>>> import numpy as np
>>> np.set_printoptions(precision=3, suppress=True, linewidth=140, legacy="1.25")
>>> def rnd(a):
...     return np.round(a, 3) + 0
... 
>>> M = 0.7 ** np.abs(np.subtract.outer(np.arange(3), np.arange(3)))
>>> rnd(M)
array([[1.  , 0.7 , 0.49],
       [0.7 , 1.  , 0.7 ],
       [0.49, 0.7 , 1.  ]])
>>> Lm = np.linalg.cholesky(M)
>>> rnd(Lm @ Lm.T)
array([[1.  , 0.7 , 0.49],
       [0.7 , 1.  , 0.7 ],
       [0.49, 0.7 , 1.  ]])
>>> rnd(M / np.sqrt(np.outer(np.diag(M), np.diag(M))))
array([[1.  , 0.7 , 0.49],
       [0.7 , 1.  , 0.7 ],
       [0.49, 0.7 , 1.  ]])
>>> np.linalg.eigvalsh(M).min() > 0
True
>>> rnd(np.prod(np.diag(Lm)) ** 2), rnd(np.linalg.det(M))
(0.26, 0.26)
>>> np.diag(Lm) ** 2
array([1.  , 0.51, 0.51])
>>> Q = M.astype(float).copy()
>>> for j in range(3):
...     Q[:, j] -= Q[:, :j] @ (Q[:, :j].T @ Q[:, j])
...     Q[:, j] /= np.linalg.norm(Q[:, j])
... 
>>> rnd(Q)
array([[ 0.76 , -0.65 ,  0.   ],
       [ 0.532,  0.623, -0.573],
       [ 0.373,  0.436,  0.819]])
>>> rnd(Q.T @ M)
array([[1.315, 1.325, 1.118],
       [0.   , 0.473, 0.554],
       [0.   , 0.   , 0.418]])
>>> A2 = np.array([[-1, -2], [-2, 2]])
>>> C = np.kron(A2, M)
>>> rnd(np.linalg.norm(C, 2)), rnd(np.linalg.norm(A2, 2) * np.linalg.norm(M, 2))
(6.794, 6.794)
>>> C.shape
(6, 6)
>>> rng = np.random.default_rng(3187)
>>> labels = rng.permutation(3)
>>> labels
array([0, 1, 2])
>>> A2 = M[labels][:, labels]
>>> rnd(np.sort(np.abs(np.linalg.eigvals(A2))))
array([0.225, 0.51 , 2.265])
>>> rnd(A2)
array([[1.  , 0.7 , 0.49],
       [0.7 , 1.  , 0.7 ],
       [0.49, 0.7 , 1.  ]])
>>> rnd(np.linalg.det(A2)), rnd(np.linalg.det(M[labels]))
(0.26, 0.26)
>>> np.allclose(A2, M)
True
>>> X = np.diag(np.array([1, 4, 3, 4, 1, 1])) + 5 * np.eye(6, k=1) + 5 * np.eye(6, k=-1)
>>> X
array([[1., 5., 0., 0., 0., 0.],
       [5., 4., 5., 0., 0., 0.],
       [0., 5., 3., 5., 0., 0.],
       [0., 0., 5., 4., 5., 0.],
       [0., 0., 0., 5., 1., 5.],
       [0., 0., 0., 0., 5., 1.]])
>>> # symmetric, so the eigenvalues are real
>>> np.linalg.matrix_rank(X, rtol=0.1)
5
>>> np.linalg.cond(X) > 100
False
>>> np.argsort(-np.linalg.norm(X, axis=0).round(6), kind="stable")[:3]
array([1, 3, 2])
>>> rnd(np.abs(np.linalg.svd(X)[2][-1]))
array([0.586, 0.137, 0.472, 0.436, 0.108, 0.462])
>>> [round(float(x), 3) for x in np.linalg.svd(X, compute_uv=False)[:3]]
[12.073, 8.488, 6.422]
>>> rnd(np.linalg.norm(X, 2) / np.linalg.norm(X))
0.704
>>> feats = np.load("layer1.npy")
>>> rnd(feats)
array([[1.   , 0.   , 0.   , 0.   , 0.   , 0.   , 0.   ],
       [0.25 , 0.25 , 0.   , 0.25 , 0.   , 0.   , 0.25 ],
       [0.25 , 0.   , 0.25 , 0.   , 0.25 , 0.25 , 0.   ],
       [0.   , 0.   , 0.5  , 0.5  , 0.   , 0.   , 0.   ],
       [0.5  , 0.   , 0.   , 0.   , 0.5  , 0.   , 0.   ],
       [0.   , 0.   , 0.   , 0.   , 0.333, 0.333, 0.333],
       [0.   , 0.25 , 0.   , 0.   , 0.25 , 0.   , 0.5  ]])
>>> # rows sum to 1
>>> feats[6] @ feats[4]
0.125
>>> rnd(np.linalg.norm(feats, axis=1))
array([1.   , 0.5  , 0.5  , 0.707, 0.707, 0.577, 0.612])
>>> rnd(np.linalg.norm(feats) ** 2 / np.linalg.norm(feats, 2) ** 2)
2.105
>>> E = np.array([[3.0, 1.0, 1.0], [1.0, 3.0, 1.0], [1.0, 1.0, 3.0]])
>>> # symmetric
>>> u = np.array([3, 3, -3])
>>> A2 = E + np.outer(u, np.eye(3)[0])
>>> np.linalg.matrix_rank(A2 - E)
1
>>> Q, V = np.linalg.qr(E[:, :1])[0], np.linalg.qr(E[:, 1:])[0]
>>> sig = np.linalg.svd(Q.T @ V, compute_uv=False)
>>> (sig > 0.9).sum()
0
>>> rnd(np.degrees(np.arccos(sig.clip(0, 1))))
array([45.289])
>>> rnd(M[2] @ M[1])
1.743
>>> np.linalg.norm(M, axis=1).argmax()
1
>>> rnd(np.linalg.norm(M, axis=1))
array([1.315, 1.407, 1.315])
>>> rnd(np.linalg.norm(M, 2))
2.265
>>> rnd(np.linalg.norm(M[2] - M[1]))
0.473
>>> rnd(np.linalg.norm(M, axis=0))
array([1.315, 1.407, 1.315])
>>> rnd(np.linalg.norm(M) ** 2 / np.linalg.norm(M, 2) ** 2)
1.061
>>> rnd(np.linalg.norm(M, 1)), rnd(np.linalg.norm(M, np.inf))
(2.4, 2.4)
>>> rnd(np.linalg.norm(M[2], 1)), rnd(np.linalg.norm(M[2], np.inf))
(2.19, 1.0)
>>> Lm = np.linalg.cholesky(E)
>>> rnd(Lm @ Lm.T)
array([[3., 1., 1.],
       [1., 3., 1.],
       [1., 1., 3.]])
>>> rnd(np.diag(Lm) ** 2)
array([3.   , 2.667, 2.5  ])
>>> rnd(np.prod(np.diag(Lm)) ** 2), rnd(np.linalg.det(E))
(20.0, 20.0)
>>> rnd(E / np.sqrt(np.outer(np.diag(E), np.diag(E))))
array([[1.   , 0.333, 0.333],
       [0.333, 1.   , 0.333],
       [0.333, 0.333, 1.   ]])
>>> u = np.array([-1, 2, -2, -2, 0, -3])
>>> g = np.array([3, 4, 9, 9, 8, 5])
>>> mat = u[:, None] + g[None, :]
>>> mat
array([[ 2,  3,  8,  8,  7,  4],
       [ 5,  6, 11, 11, 10,  7],
       [ 1,  2,  7,  7,  6,  3],
       [ 1,  2,  7,  7,  6,  3],
       [ 3,  4,  9,  9,  8,  5],
       [ 0,  1,  6,  6,  5,  2]])
>>> feats.sum(axis=1)
array([1., 1., 1., 1., 1., 1., 1.])
>>> rnd(np.linalg.matrix_power(feats, 100))
array([[1., 0., 0., 0., 0., 0., 0.],
       [1., 0., 0., 0., 0., 0., 0.],
       [1., 0., 0., 0., 0., 0., 0.],
       [1., 0., 0., 0., 0., 0., 0.],
       [1., 0., 0., 0., 0., 0., 0.],
       [1., 0., 0., 0., 0., 0., 0.],
       [1., 0., 0., 0., 0., 0., 0.]])
>>> rnd(np.sort(np.abs(np.linalg.eigvals(feats)))[::-1])
array([1.   , 0.739, 0.527, 0.527, 0.5  , 0.159, 0.159])
>>> feats @ np.ones(7)
array([1., 1., 1., 1., 1., 1., 1.])
>>> p = np.eye(7)[2]
>>> for _ in range(7):
...     p = p @ feats
...     print(p.round(3))
... 
[0.25 0.   0.25 0.   0.25 0.25 0.  ]
[0.438 0.    0.062 0.    0.271 0.146 0.083]
[0.589 0.021 0.016 0.    0.22  0.064 0.09 ]
[0.708 0.028 0.004 0.005 0.158 0.025 0.072]
[0.795 0.025 0.004 0.01  0.106 0.009 0.051]
[0.855 0.019 0.006 0.011 0.07  0.004 0.035]
[0.896 0.014 0.007 0.01  0.047 0.003 0.024]
>>> m1 = np.load("sample7.npy")
>>> m1
array([[0, 3, 0, 0, 0],
       [8, 0, 0, 8, 0],
       [0, 0, 3, 0, 5],
       [0, 2, 0, 0, 0]])
>>> np.linalg.cond(m1) > 100
True
>>> [round(float(x), 3) for x in np.linalg.svd(m1, compute_uv=False)[:3]]
[11.314, 5.831, 3.606]
>>> np.argsort(-np.linalg.norm(m1, axis=0).round(6), kind="stable")[:3]
array([0, 3, 4])
>>> K = np.load("out12.npy")
>>> K
array([[-1.,  1.,  0.,  0.],
       [ 0., -1.,  1.,  0.],
       [ 0.,  0., -1.,  1.],
       [ 0.,  0.,  0., -1.]])
>>> # triangular: eigenvalues sit on the diagonal
>>> proj = np.triu(np.array([[1, 0, 0, 2], [0, 2, 0, 0], [2, 3, 3, 2], [0, 2, 1, 2]]), 1) + np.eye(4)
>>> A2 = proj @ K @ np.linalg.inv(proj)
>>> np.linalg.matrix_rank(A2)
4
>>> np.poly(A2)
array([1., 4., 6., 4., 1.])
>>> A2
array([[-1.,  1.,  0.,  0.],
       [ 0., -1.,  1., -2.],
       [ 0.,  0., -1.,  1.],
       [ 0.,  0.,  0., -1.]])
>>> proj @ K - K @ proj
array([[ 0.,  0.,  0.,  0.],
       [ 0.,  0.,  0., -2.],
       [ 0.,  0.,  0.,  0.],
       [ 0.,  0.,  0.,  0.]])
>>> F = np.load("run16.npy")
>>> F
array([[  2.243,  -0.825,   0.5  ,   3.838,  -3.761],
       [ -6.26 ,   2.434, -14.237, -11.228,  -3.519],
       [ -2.498,  -7.997,   5.068,  -2.814,  -0.35 ]])
>>> u = np.array([-1, -1])
>>> rnd(np.correlate(F[0], F[1], "full"))
array([ -7.893, -22.281, -24.43 ,  -1.915, -53.026,  -6.032,  59.757, -33.18 ,  23.544])
>>> rnd(np.cross(F[0, :3], F[1, :3]))
array([10.529, 28.804,  0.295])
>>> rnd(np.convolve(F[0], u))
array([-2.243, -1.418,  0.325, -4.338, -0.077,  3.761])
>>> rnd(F[1] @ F[2])
-43.153
>>> np.linalg.norm(F, axis=1).argmax()
1
>>> x = np.array([-1, 1, -2, 1, 1, 1, -2])
>>> h = np.maximum(feats @ x, 0)
>>> h
array([0., 0., 0., 0., 0., 0., 0.])
>>> rnd(np.maximum(feats @ (3 * x), 0))
array([0., 0., 0., 0., 0., 0., 0.])
>>> feats.T @ h
array([0., 0., 0., 0., 0., 0., 0.])
>>> np.maximum(feats @ x, 0) - np.maximum(-feats @ x, 0)
array([-1.  , -0.25, -0.25, -0.5 ,  0.  ,  0.  , -0.5 ])
>>> left, sig, vt = np.linalg.svd(F, full_matrices=False)
>>> rnd(sig / sig[0])
array([1.  , 0.5 , 0.25])
>>> (sig > 1e-8).sum()
3
>>> rnd(sig)
array([20.   , 10.   ,  5.001])
>>> left.shape, sig.shape, vt.shape
((3, 3), (3,), (3, 5))
>>> th = np.radians(130)
>>> r_ = np.eye(5)
>>> r_[3, 3] = r_[2, 2] = np.cos(th)
>>> r_[3, 2], r_[2, 3] = -np.sin(th), np.sin(th)
>>> rnd(r_)
array([[ 1.   ,  0.   ,  0.   ,  0.   ,  0.   ],
       [ 0.   ,  1.   ,  0.   ,  0.   ,  0.   ],
       [ 0.   ,  0.   , -0.643,  0.766,  0.   ],
       [ 0.   ,  0.   , -0.766, -0.643,  0.   ],
       [ 0.   ,  0.   ,  0.   ,  0.   ,  1.   ]])
>>> A2 = F @ r_.T
>>> rnd(np.linalg.svd(F, compute_uv=False)), rnd(np.linalg.svd(A2, compute_uv=False))
(array([20.   , 10.   ,  5.001]), array([20.   , 10.   ,  5.001]))
>>> rnd(np.linalg.det(r_)), rnd(np.trace(r_))
(1.0, 1.714)
>>> np.allclose(F @ F.T, A2 @ A2.T)
True
>>> rnd(A2)
array([[ 2.243, -0.825,  2.619, -2.85 , -3.761],
       [-6.26 ,  2.434,  0.55 , 18.123, -3.519],
       [-2.498, -7.997, -5.413, -2.074, -0.35 ]])
